% ipython --no-banner

In [1]: import numpy as np

In [2]: np.set_printoptions(suppress=True, linewidth=160)

In [3]: rnd = lambda a: np.round(a, 2) + 0

In [4]: arr = np.load("layer8.npy")

In [5]: arr
Out[5]: 
array([[-7.,  2.,  2., -5.],
       [10., -2., -4.,  6.],
       [ 2.,  2., -3., -1.],
       [10., -2., -4.,  6.]])

In [6]: rnd(np.linalg.det(2 * arr)), rnd(np.linalg.det(arr))
Out[6]: (np.float64(0.0), np.float64(0.0))

In [7]: rnd(np.linalg.eigvals(arr).sum().real)
Out[7]: np.float64(-6.0)

In [8]: rnd(np.linalg.eigvals(arr))
Out[8]: array([-3., -2., -1.,  0.])

In [9]: rnd(np.linalg.det(arr.T))
Out[9]: np.float64(0.0)

In [10]: np.einsum("ij,ji->", arr, arr)
Out[10]: np.float64(14.0)

In [11]: hat = np.triu(np.array([[-1, 0, 1, -2], [1, 2, 1, 2], [2, -1, -2, -2], [2, -1, 0, 2]]), 1) + np.eye(4)

In [12]: B = hat @ arr @ np.linalg.inv(hat)

In [13]: B
Out[13]: 
array([[-25.,   8.,  24., -36.],
       [ 32.,  -4., -43.,   3.],
       [-18.,   6.,  17., -27.],
       [ 10.,  -2., -12.,   6.]])

In [14]: rnd(np.linalg.det(B))
Out[14]: np.float64(0.0)

In [15]: np.linalg.matrix_rank(B)
Out[15]: np.int64(3)

In [16]: hat @ arr - arr @ hat
Out[16]: 
array([[-18.,   6.,  10., -27.],
       [ 22.,  -2., -19.,  27.],
       [-20.,   4.,   4., -18.],
       [  0.,   0.,  -8.,  16.]])

In [17]: r = np.linalg.matrix_rank(arr)

In [18]: print(r)
3

In [19]: ns = np.linalg.svd(arr)[2][r:].T

In [20]: rnd(ns[:, 0] / ns[np.abs(ns[:, 0]).round(6).argmax(), 0])
Out[20]: array([ 1.,  0.,  1., -1.])

In [21]: [int(np.linalg.matrix_rank(arr[:, :j + 1])) for j in range(4)]
Out[21]: [1, 2, 3, 3]

In [22]: [int(np.linalg.matrix_rank(np.delete(arr, i, axis=0))) for i in range(4)]
Out[22]: [2, 3, 2, 3]

In [23]: rng = np.random.default_rng(4387)

In [24]: labels = rng.permutation(4)

In [25]: labels
Out[25]: array([1, 0, 3, 2])

In [26]: B = arr[labels][:, labels]

In [27]: np.trace(B)
Out[27]: np.float64(-6.0)

In [28]: print(B)
[[-2. 10.  6. -4.]
 [ 2. -7. -5.  2.]
 [-2. 10.  6. -4.]
 [ 2.  2. -1. -3.]]

In [29]: rnd(np.linalg.det(B)), rnd(np.linalg.det(arr[labels]))
Out[29]: (np.float64(0.0), np.float64(0.0))

In [30]: U, sv, Vt = np.linalg.svd(arr)

In [31]: V = Vt[:(sv > 1e-8).sum()]

In [32]: vec = arr[3] + -2 * arr[1] + rng.integers(2) * np.eye(4)[2]

In [33]: vec
Out[33]: array([-10.,   2.,   4.,  -6.])

In [34]: print(rnd(np.linalg.norm(vec - V.T @ V @ vec)))
0.0

In [35]: rnd(V.T @ V)
Out[35]: 
array([[ 0.67,  0.  , -0.33,  0.33],
       [ 0.  ,  1.  ,  0.  ,  0.  ],
       [-0.33,  0.  ,  0.67,  0.33],
       [ 0.33,  0.  ,  0.33,  0.67]])

In [36]: print(np.linalg.matrix_rank(np.vstack([arr, vec])))
3

In [37]: E = np.loadtxt("arr.csv", delimiter=",")

In [38]: E
Out[38]: 
array([[  3.38, -15.74,  -3.98, -12.42, -11.58, -16.15,  12.06],
       [  6.11,   1.95,  -7.76,  -0.24, -21.71,   3.13,  -6.59],
       [  5.68, -17.15,  -4.59, -12.18, -10.2 , -15.99,  13.27],
       [  4.59, -16.75,  -5.03, -13.72, -11.07, -13.6 ,  13.33],
       [  3.4 ,   1.17,  -6.57,  -1.19, -22.75,   3.54,  -7.81],
       [  1.71, -15.35,  -5.06, -14.1 , -11.14, -15.18,  11.53],
       [  2.14, -16.29,  -5.52, -13.52, -10.65, -15.14,  14.17],
       [  4.46,   0.7 ,  -7.26,  -1.46, -22.83,   4.54,  -6.98],
       [ 31.16,   4.29,  10.75,  -6.85, -20.67,   9.53, -15.25],
       [  3.9 , -14.85,  -5.27, -13.79, -12.25, -16.4 ,  12.36],
       [ 33.5 ,   3.82,  11.43,  -7.83, -24.6 ,  10.22, -15.11],
       [  0.83, -17.37,  -5.23, -12.57, -11.5 , -13.76,  12.87],
       [  3.31, -15.09,  -6.91, -14.81, -10.78, -16.17,  11.17],
       [  3.25,   2.1 ,  -7.66,  -1.78, -22.5 ,   3.22,  -8.53],
       [ 32.24,   6.88,   9.65,  -6.83, -24.9 ,   8.49, -15.19],
       [  2.56, -18.34,  -5.8 , -11.9 , -10.05, -14.16,  13.11]])

In [39]: vec = np.array([-5, 3, 0, -4, 3, 5, -6])

In [40]: target = E @ vec

In [41]: rnd(np.linalg.solve(E.T @ E, E.T @ target))
Out[41]: array([-5.,  3.,  0., -4.,  3.,  5., -6.])

In [42]: target = target + 0.02 * rng.normal(size=16)

In [43]: rnd(target)
Out[43]: array([-202.28,  -33.7 , -221.29, -199.49,  -12.46, -176.69, -198.14,  -18.25,  -38.34, -201.79,  -56.74, -186.48, -182.78,   -3.03,  -54.37, -199.84])

In [44]: b, *_ = np.linalg.lstsq(E, target)

In [45]: rnd(b)
Out[45]: array([-5.  ,  3.  ,  0.  , -4.01,  3.  ,  5.  , -6.  ])

In [46]: [round(float(np.linalg.norm(np.linalg.solve(E.T @ E + lam * np.eye(7), E.T @ target))), 2) for lam in (0, 1, 10, 100)]
Out[46]: [10.96, 10.51, 8.42, 6.57]

In [47]: labels = E[:, 1] > np.median(E[:, 1])

In [48]: u = E[labels].mean(axis=0) - E[~labels].mean(axis=0)

In [49]: print(rnd((((E - E.mean(axis=0)) @ u > 0) == labels).mean()))
0.94

In [50]: ((E - E.mean(axis=0)) @ u > 0).astype(int)
Out[50]: array([0, 1, 0, 0, 1, 0, 0, 1, 1, 0, 1, 0, 0, 1, 1, 0])

In [51]: W2 = E[[0, 10]].astype(float)

In [52]: for _ in range(5):
    ...:     labels = np.linalg.norm(E[:, None] - W2, axis=-1).argmin(axis=1)
    ...:     W2 = np.array([E[labels == j].mean(axis=0) for j in range(2)])
    ...: 

In [53]: labels
Out[53]: array([0, 0, 0, 0, 0, 0, 0, 0, 1, 0, 1, 0, 0, 0, 1, 0])

In [54]: np.abs(W2[1] - W2[0]).argmax()
Out[54]: np.int64(0)

In [55]: np.bincount(labels)
Out[55]: array([13,  3])

In [56]: rnd(W2)
Out[56]: 
array([[  3.49, -10.85,  -5.9 ,  -9.51, -14.54,  -9.39,   6.46],
       [ 32.3 ,   5.  ,  10.61,  -7.17, -23.39,   9.41, -15.18]])

In [57]: F = np.loadtxt("test8.csv", delimiter=",")

In [58]: F
Out[58]: 
array([[ 0., -2., -1., -3.,  0.],
       [ 0., -3., -1., -3., -1.],
       [ 0.,  0.,  0.,  0.,  3.],
       [ 0.,  0.,  0., -2.,  1.],
       [ 0.,  0.,  0.,  0., -2.]])

In [59]: def softmax(z):
    ...:     e = np.exp(z - z.max(axis=-1, keepdims=True))
    ...:     return e / e.sum(axis=-1, keepdims=True)
    ...: 

In [60]: rnd(softmax(F[3]))
Out[60]: array([0.17, 0.17, 0.17, 0.02, 0.46])

In [61]: rnd(softmax(F[3] + -3))
Out[61]: array([0.17, 0.17, 0.17, 0.02, 0.46])

In [62]: rnd(softmax(10 * F[3]))
Out[62]: array([0., 0., 0., 0., 1.])

In [63]: scores = F @ F.T / np.sqrt(5)

In [64]: rnd(softmax(scores)[3] @ F)
Out[64]: array([ 0.  , -1.53, -0.64, -2.41,  0.28])

In [65]: softmax(scores).round(6).argmax(axis=1)
Out[65]: array([1, 1, 2, 0, 4])

In [66]: rnd(softmax(scores + np.triu(np.full(scores.shape, -np.inf), 1)))
Out[66]: 
array([[1.  , 0.  , 0.  , 0.  , 0.  ],
       [0.14, 0.86, 0.  , 0.  , 0.  ],
       [0.02, 0.  , 0.98, 0.  , 0.  ],
       [0.39, 0.25, 0.1 , 0.25, 0.  ],
       [0.1 , 0.25, 0.01, 0.04, 0.6 ]])

In [67]: np.linalg.matrix_rank(F, rtol=0.1)
Out[67]: np.int64(3)

In [68]: print(np.linalg.cond(F) > 100)
True

In [69]: np.argsort(-np.linalg.norm(F, axis=0).round(6), kind="stable")[:3]
Out[69]: array([3, 4, 1])

In [70]: rnd(np.linalg.norm(F, 2) / np.linalg.norm(F))
Out[70]: np.float64(0.82)

In [71]: [round(float(x), 2) for x in np.linalg.svd(F, compute_uv=False)[:3]]
Out[71]: [5.95, 3.86, 1.3]

In [72]: U, sv, Vt = np.linalg.svd(F)

In [73]: V = Vt[:(sv > 1e-8).sum()]

In [74]: vec = F[0] + -2 * F[1] + rng.integers(2) * np.eye(5)[4]

In [75]: vec
Out[75]: array([0., 4., 1., 3., 3.])

In [76]: print(rnd(np.diag(V.T @ V)))
[0. 1. 1. 1. 1.]

In [77]: M = np.loadtxt("m.csv", delimiter=",")

In [78]: rnd(M)
Out[78]: 
array([[0.33, 0.17, 0.  , 0.  , 0.  , 0.17, 0.17, 0.17],
       [0.2 , 0.2 , 0.  , 0.  , 0.2 , 0.2 , 0.2 , 0.  ],
       [0.  , 0.  , 0.2 , 0.2 , 0.  , 0.2 , 0.2 , 0.2 ],
       [0.  , 0.  , 0.  , 1.  , 0.  , 0.  , 0.  , 0.  ],
       [0.25, 0.  , 0.  , 0.25, 0.5 , 0.  , 0.  , 0.  ],
       [0.  , 0.  , 0.33, 0.  , 0.33, 0.33, 0.  , 0.  ],
       [0.  , 0.5 , 0.  , 0.  , 0.  , 0.  , 0.5 , 0.  ],
       [0.  , 0.2 , 0.  , 0.2 , 0.2 , 0.2 , 0.  , 0.2 ]])

In [79]: vec = np.array([0, 1, 0, 3, 2, 3, 2, 1])

In [80]: print(rnd((M * vec).sum(axis=1)))
[1.17 1.6  1.8  3.   1.75 1.67 1.5  2.  ]

In [81]: (M @ vec).argmax()
Out[81]: np.int64(3)

In [82]: M @ np.eye(8)[3]
Out[82]: array([0.  , 0.  , 0.2 , 1.  , 0.25, 0.  , 0.  , 0.2 ])

In [83]: rnd(M @ vec)
Out[83]: array([1.17, 1.6 , 1.8 , 3.  , 1.75, 1.67, 1.5 , 2.  ])

In [84]: rnd(np.einsum("ij,j->i", M, vec))
Out[84]: array([1.17, 1.6 , 1.8 , 3.  , 1.75, 1.67, 1.5 , 2.  ])

In [85]: rnd(M * vec)
Out[85]: 
array([[0.  , 0.17, 0.  , 0.  , 0.  , 0.5 , 0.33, 0.17],
       [0.  , 0.2 , 0.  , 0.  , 0.4 , 0.6 , 0.4 , 0.  ],
       [0.  , 0.  , 0.  , 0.6 , 0.  , 0.6 , 0.4 , 0.2 ],
       [0.  , 0.  , 0.  , 3.  , 0.  , 0.  , 0.  , 0.  ],
       [0.  , 0.  , 0.  , 0.75, 1.  , 0.  , 0.  , 0.  ],
       [0.  , 0.  , 0.  , 0.  , 0.67, 1.  , 0.  , 0.  ],
       [0.  , 0.5 , 0.  , 0.  , 0.  , 0.  , 1.  , 0.  ],
       [0.  , 0.2 , 0.  , 0.6 , 0.4 , 0.6 , 0.  , 0.2 ]])
